In [1]: import numpy as np

In [2]: from numpy import linalg as LA

In [3]: np.set_printoptions(precision=2, suppress=True, linewidth=140, floatmode="fixed")

In [4]: A = np.array([[1, 3, -1],
   ...:     [1, 2, 3],
   ...:     [3, 3, 3],
   ...:     [1, -1, -2],
   ...:     [-2, 2, -3],
   ...:     [-2, 3, 0]])

In [5]: A[-1] = A[0] + 2 * A[1]

In [6]: print(A)
[[ 1  3 -1]
 [ 1  2  3]
 [ 3  3  3]
 [ 1 -1 -2]
 [-2  2 -3]
 [ 3  7  5]]

In [7]: Y = np.c_[A[:, :1] @ np.array([[-3]]), np.array([1, 2, -1, 0, 0, -1])]

In [8]: print(Y)
[[-3  1]
 [-3  2]
 [-9 -1]
 [-3  0]
 [ 6  0]
 [-9 -1]]

In [9]: print(np.round(LA.lstsq(A, Y[:, 0])[0], 2) + 0)
[-3.00  0.00  0.00]

In [10]: proj = A @ LA.solve(A.T @ A, A.T)

In [11]: print(np.allclose(proj @ proj, proj))
True

In [12]: print(np.diag(proj))
[0.44 0.20 0.38 0.56 0.74 0.68]

In [13]: print(np.round((np.eye(6) - proj) @ A, 2) + 0)
[[0.00 0.00 0.00]
 [0.00 0.00 0.00]
 [0.00 0.00 0.00]
 [0.00 0.00 0.00]
 [0.00 0.00 0.00]
 [0.00 0.00 0.00]]

In [14]: print(np.round(LA.eigvalsh(proj), 2) + 0)
[0.00 0.00 0.00 1.00 1.00 1.00]

In [15]: print(np.trace(proj))
3.0

In [16]: print(proj @ A[:, 1])
[ 3.00  2.00  3.00 -1.00  2.00  7.00]

In [17]: q, V = LA.qr(A[:, :2])[0], LA.qr(A[:, 2:])[0]

In [18]: sig = LA.svd(q.T @ V, compute_uv=False)

In [19]: print((sig > 0.9).sum())
0

In [20]: print(np.degrees(np.arccos(sig.clip(0, 1))))
[36.09]

In [21]: K = np.load("dump.npy")

In [22]: print(K)
[[1 6 4]
 [4 1 6]
 [6 4 1]]

In [23]: print(np.einsum("ij,ji->", K, K))
147

In [24]: print(np.poly(K))
[   1.00   -3.00  -69.00 -209.00]

In [25]: print(round(float(LA.det(2 * K)), 2), round(float(LA.det(K)), 2))
1672.0 209.0

In [26]: print(round(LA.eigvals(K).sum().real, 2))
3.0

In [27]: Y = np.array([[3, 2, 1], [1, 3, 0]])

In [28]: C = np.kron(Y, K)

In [29]: print(C.shape)
(6, 9)

In [30]: Y = np.array([[3], [0], [1], [2]])

In [31]: C = np.array([[0, 3, 3, 1, 1]])

In [32]: J = Y @ C

In [33]: print(J)
[[0 9 9 3 3]
 [0 0 0 0 0]
 [0 3 3 1 1]
 [0 6 6 2 2]]

In [34]: Uu, sig, VT = LA.svd(J)

In [35]: print(np.argmax(sig[:-1] / (sig[1:] + 1e-6)) + 1)
1

In [36]: Y = Uu[:, :1] @ np.diag(sig[:1]) @ VT[:1]

In [37]: print(round(np.abs(J - Y).max(), 2))
0.0

In [38]: print(LA.matrix_rank(Y))
1

In [39]: print(LA.matrix_rank(J, rtol=0.05))
1

In [40]: feats = np.array([[-3, -3, -2, -3, -1, 3],
    ...:     [5, -5, 4, -3, -1, -2],
    ...:     [-5, -2, 4, 0, -5, -3],
    ...:     [4, 2, -4, -3, -5, 3],
    ...:     [3, 5, 2, 4, -2, -4],
    ...:     [5, -5, 4, -3, -1, -2],
    ...:     [-3, 0, 3, -1, -2, 1]])

In [41]: vec = np.array([2, 3, 1])

In [42]: y = A @ vec

In [43]: try:
    ...:     LA.solve(A, y)
    ...: except LA.LinAlgError as e:
    ...:     print("failed:", e)
    ...: 
failed: Last 2 dimensions of the array must be square

In [44]: print(LA.solve(A.T @ A, A.T @ y))
[2.00 3.00 1.00]

In [45]: print(y)
[10 11 18 -3 -1 32]

In [46]: rng = np.random.default_rng(971735)

In [47]: y = y + 0.02 * rng.normal(size=6)

In [48]: print(y)
[10.00 11.01 17.98 -3.02 -1.01 32.00]

In [49]: c, *_ = LA.lstsq(A, y)

In [50]: print(round(LA.norm(y - A @ c), 2))
0.02

In [51]: print(c.round())
[2.00 3.00 1.00]

In [52]: F = np.array([[4, -5, -2, 5, -1, -1],
    ...:     [3, 4, 5, 3, 5, -3],
    ...:     [4, 2, -2, 3, -5, 1],
    ...:     [1, 3, 4, 0, -2, -4],
    ...:     [-1, 4, 4, 4, -2, -1],
    ...:     [-4, 3, 4, 1, 0, -5]])

In [53]: F[:, 5] = 3 * F[:, 3]

In [54]: print(F)
[[ 4 -5 -2  5 -1 15]
 [ 3  4  5  3  5  9]
 [ 4  2 -2  3 -5  9]
 [ 1  3  4  0 -2  0]
 [-1  4  4  4 -2 12]
 [-4  3  4  1  0  3]]

In [55]: rank = LA.matrix_rank(F)

In [56]: print(rank)
5

In [57]: null = LA.svd(F)[2][rank:].T

In [58]: print([int(LA.matrix_rank(F[:, :j + 1])) for j in range(6)])
[1, 2, 3, 4, 5, 5]

In [59]: print(LA.matrix_rank(F.T @ F), LA.matrix_rank(F @ F.T))
5 5

In [60]: print(np.round(null @ null.T, 2) + 0)
[[ 0.00  0.00  0.00  0.00  0.00  0.00]
 [ 0.00  0.00  0.00  0.00  0.00  0.00]
 [ 0.00  0.00  0.00  0.00  0.00  0.00]
 [ 0.00  0.00  0.00  0.90  0.00 -0.30]
 [ 0.00  0.00  0.00  0.00  0.00  0.00]
 [ 0.00  0.00  0.00 -0.30  0.00  0.10]]

In [61]: print([int(LA.matrix_rank(F[:i])) for i in range(1, len(F) + 1)])
[1, 2, 3, 4, 5, 5]

In [62]: W = np.array([[2, -2, 0, -2],
    ...:     [1, -1, 1, 3],
    ...:     [-2, 2, 1, -2],
    ...:     [2, -1, -2, 2],
    ...:     [-3, -1, -1, 3],
    ...:     [-2, 2, -3, 0]])

In [63]: c = np.array([2, 1, 0, -1])

In [64]: act = np.maximum(F @ W + c, 0)

In [65]: print(act)
[[ 0 20  0  0]
 [ 0 11  0 16]
 [19  7  0  0]
 [ 5  6  9  0]
 [ 0 29  0  7]
 [ 0 19  0 10]]

In [66]: print(LA.matrix_rank(act))
4

In [67]: print((act > 0).mean(axis=0))
[0.33 1.00 0.17 0.50]

In [68]: C = np.array([[8, -1, -6], [-9, -6, 1], [9, -5, 7], [-3, 4, 6]])

In [69]: print((act @ C).round(6).argmax(axis=1))
[2 2 0 0 2 2]

In [70]: Uu, sig, VT = LA.svd(F)

In [71]: V = VT[:(sig > 1e-8).sum()]

In [72]: vec = F[0] + -2 * F[3] + rng.integers(2) * np.eye(6)[0]

In [73]: print(vec)
[  3.00 -11.00 -10.00   5.00   3.00  15.00]

In [74]: print(np.allclose(V.T @ V @ vec, vec))
True

In [75]: print(np.round(LA.norm(vec - V.T @ V @ vec), 2))
0.0

In [76]: print(np.unique(F.round(6), axis=0).shape)
(6, 6)

In [77]: print(np.abs(np.diag(LA.qr(F)[1])) > 1e-9)
[ True  True  True  True  True False]

In [78]: Uu, sig, VT = LA.svd(F)

In [79]: print(np.argmax(sig[:-1] / (sig[1:] + 1e-6)) + 1)
5

In [80]: print(sig.round(2) + 0)
[25.12 12.34  7.55  5.58  2.57  0.00]

In [81]: Y = Uu[:, :5] @ np.diag(sig[:5]) @ VT[:5]

In [82]: print(np.round(LA.norm(F - Y) / LA.norm(F), 2))
0.0

In [83]: print(Y.round(2) + 0)
[[ 4.00 -5.00 -2.00  5.00 -1.00 15.00]
 [ 3.00  4.00  5.00  3.00  5.00  9.00]
 [ 4.00  2.00 -2.00  3.00 -5.00  9.00]
 [ 1.00  3.00  4.00  0.00 -2.00  0.00]
 [-1.00  4.00  4.00  4.00 -2.00 12.00]
 [-4.00  3.00  4.00  1.00  0.00  3.00]]

In [84]: print(LA.matrix_rank(F, rtol=0.05))
5

In [85]: Y = np.array([[-1, -4], [1, 1]])

In [86]: arr = np.kron(np.eye(2, dtype=int), Y)

In [87]: print(arr)
[[-1 -4  0  0]
 [ 1  1  0  0]
 [ 0  0 -1 -4]
 [ 0  0  1  1]]

In [88]: r0 = np.array([-1, -2, 1, 3])

In [89]: Y = arr + np.outer(r0, np.eye(4)[0])

In [90]: print(round(LA.det(Y) / LA.det(arr), 2), round(1 + LA.solve(arr, r0)[0], 2))
-2.0 -2.0

In [91]: print(LA.matrix_rank(LA.inv(Y) - LA.inv(arr), tol=1e-8))
1
